>>> import numpy as np
>>> from numpy import linalg as LA
>>> np.set_printoptions(precision=2, suppress=True, linewidth=120, sign=" ")
>>> rnd = lambda a: np.round(a, 2) + 0
>>> M = np.array([[-1, 0, -1, 0, -1, 0],
...     [-1, 0, -1, 0, -1, 0],
...     [-1, 1, -1, 1, -1, 1],
...     [-1, 0, -1, 0, -1, 0],
...     [-1, 0, -1, 0, -1, 0],
...     [-1, 1, -1, 1, -1, 1]])
>>> print(M)
[[-1  0 -1  0 -1  0]
 [-1  0 -1  0 -1  0]
 [-1  1 -1  1 -1  1]
 [-1  0 -1  0 -1  0]
 [-1  0 -1  0 -1  0]
 [-1  1 -1  1 -1  1]]
>>> w1 = np.array([[2, 1, 0, 2, 0, -3],
...     [3, -3, -2, 0, -3, 3],
...     [-1, 2, 0, -1, 2, 1],
...     [3, -2, 0, 2, 2, 1],
...     [-3, 0, -2, 3, 2, 2],
...     [2, 3, -1, 0, 0, 1]])
>>> b = np.array([3, -3, 1, -3, -1, -2])
>>> act = np.maximum(M @ w1 + b, 0)
>>> print((act > 0).astype(int))
[[ 1  0  1  0  0  0]
 [ 1  0  1  0  0  0]
 [ 1  0  0  0  0  1]
 [ 1  0  1  0  0  0]
 [ 1  0  1  0  0  0]
 [ 1  0  0  0  0  1]]
>>> print(rnd((act > 0).mean(axis=0)))
[ 1.    0.    0.67  0.    0.    0.33]
>>> print(LA.matrix_rank(act))
2
>>> Z = np.array([[0, 0, 0], [2, 1, 1], [2, 0, 2], [2, 2, 0], [1, 0, 1], [2, 0, 0]])
>>> print((act @ Z).round(6).argmax(axis=1))
[ 0  0  0  0  0  0]
>>> print(w1 @ Z)
[[  0   5   1]
 [ -7  -3 -10]
 [  6   0   4]
 [  4   2   0]
 [  8   6  -2]
 [  6   3   1]]
>>> print(np.allclose(M[:-1].T @ LA.lstsq(M[:-1].T, M[-1])[0], M[-1]))
True
>>> print(np.unique(M.round(6), axis=0).shape)
(2, 6)
>>> print(np.abs(np.diag(LA.qr(M)[1])) > 1e-9)
[ True  True False False False False]
>>> print(rnd(np.trace(LA.pinv(M) @ M)))
2.0
>>> print(LA.lstsq(M[:-1].T, M[-1])[2])
2
>>> left, sigma, VT = LA.svd(M)
>>> print(rnd(sigma))
[ 4.53  1.87  0.    0.    0.    0.  ]
>>> A2 = left[:, :2] @ np.diag(sigma[:2]) @ VT[:2]
>>> print(rnd(A2))
[[-1.  0. -1.  0. -1.  0.]
 [-1.  0. -1.  0. -1.  0.]
 [-1.  1. -1.  1. -1.  1.]
 [-1.  0. -1.  0. -1.  0.]
 [-1.  0. -1.  0. -1.  0.]
 [-1.  1. -1.  1. -1.  1.]]
>>> u = np.array([3, 0, 1, 1])
>>> m1 = u[np.abs(np.subtract.outer(np.arange(4), np.arange(4)))]
>>> print(m1)
[[ 3  0  1  1]
 [ 0  3  0  1]
 [ 1  0  3  0]
 [ 1  1  0  3]]
>>> # equal to its transpose
>>> evals, vecs = LA.eigh(m1)
>>> print(rnd(np.abs(vecs[:, -1])))
[ 0.6   0.37  0.37  0.6 ]
>>> print(rnd(evals))
[ 1.38  2.38  3.62  4.62]
>>> print(rnd(vecs.T @ vecs))
[[ 1.  0.  0.  0.]
 [ 0.  1.  0.  0.]
 [ 0.  0.  1.  0.]
 [ 0.  0.  0.  1.]]
>>> print(evals.sum(), np.trace(m1))
12.0 12
>>> print(rnd(LA.svd(m1, compute_uv=False)))
[ 4.62  3.62  2.38  1.38]
>>> print(np.abs(vecs[:, -1]).round(6).argmax())
0
>>> F = np.load("dump.npy")
>>> print(F)
[[-0.15 -2.04  0.8   3.11 -0.8 ]
 [ 0.38 -2.21  0.96  3.16 -1.3 ]
 [ 0.06 -2.29  0.46  2.93 -1.36]
 [ 0.38 -1.66  0.99  2.7  -1.4 ]
 [ 0.1  -2.75  0.97  3.35 -1.65]
 [ 0.37 -1.97  0.38  3.36 -0.87]
 [-0.01 -2.12  0.62  2.59 -1.06]
 [ 0.13 -2.15  0.92  2.39 -0.87]
 [ 0.58 -1.84  0.87  2.88 -0.83]
 [ 0.11 -1.86  1.22  3.09 -1.02]
 [ 0.11 -2.37  0.76  3.77 -1.5 ]
 [ 0.29 -2.13  0.67  2.84 -0.94]
 [ 4.18  4.06 -4.62 -0.8   4.85]
 [ 4.09  3.96 -5.2  -0.92  5.09]
 [ 3.41  4.03 -5.06 -0.39  5.4 ]
 [ 4.05  3.84 -4.61 -0.76  4.88]
 [ 4.65  3.96 -4.73 -1.26  4.81]
 [ 3.98  3.86 -4.48 -0.62  4.58]
 [ 3.94  4.2  -5.26 -0.92  5.71]
 [ 4.19  4.   -5.21 -0.91  5.48]
 [ 4.46  3.71 -5.18 -0.71  5.27]
 [ 4.6   4.04 -4.86 -0.99  4.95]
 [ 3.81  4.64 -5.   -1.74  5.1 ]
 [ 4.27  4.71 -4.81 -1.1   4.97]]
>>> Z = F[[9, 17]].astype(float)
>>> for _ in range(6):
...     lab = LA.norm(F[:, None] - Z, axis=-1).argmin(axis=1)
...     Z = np.array([F[lab == j].mean(axis=0) for j in range(2)])
... 
>>> print(lab)
[ 0  0  0  0  0  0  0  0  0  0  0  0  1  1  1  1  1  1  1  1  1  1  1  1]
>>> print(rnd(Z))
[[ 0.2  -2.12  0.8   3.01 -1.13]
 [ 4.14  4.08 -4.92 -0.93  5.09]]
>>> print(np.bincount(lab))
[ 12  12]
>>> print(rnd(Z[1] - Z[0]))
[ 3.94  6.2  -5.72 -3.94  6.22]
>>> def softmax(z):
...     e = np.exp(z - z.max(axis=-1, keepdims=True))
...     return e / e.sum(axis=-1, keepdims=True)
... 
>>> print(rnd(softmax(10 * Z[0])))
[ 0.  0.  0.  1.  0.]
>>> print(rnd(softmax(Z[0] + 3)))
[ 0.05  0.    0.09  0.84  0.01]
>>> print(rnd(softmax(Z[0])))
[ 0.05  0.    0.09  0.84  0.01]
>>> print(softmax(Z).sum(axis=1))
[ 1.  1.]
>>> S = Z @ Z.T / np.sqrt(5)
>>> print(rnd(softmax(S)))
[[ 1.  0.]
 [ 0.  1.]]
>>> print(softmax(S).round(6).argmax(axis=1))
[ 0  1]
>>> cen = F - F.mean(axis=0)
>>> left, sigma, VT = LA.svd(cen, full_matrices=False)
>>> print(rnd(sigma))
[ 29.14   1.73   1.43   1.07   0.81]
>>> print(np.abs(left[:, 0]).argmax())
4
>>> print(np.searchsorted(np.cumsum(sigma ** 2) / (sigma ** 2).sum(), 0.9) + 1)
1
>>> print(rnd(sigma ** 2 / (sigma ** 2).sum()))
[ 0.99  0.    0.    0.    0.  ]
>>> print(rnd(VT[0] * np.sign(VT[0, np.abs(VT[0]).argmax()])))
[ 0.33  0.52 -0.48 -0.33  0.52]
>>> print(rnd(cen.mean(axis=0)))
[ 0.  0.  0.  0.  0.]
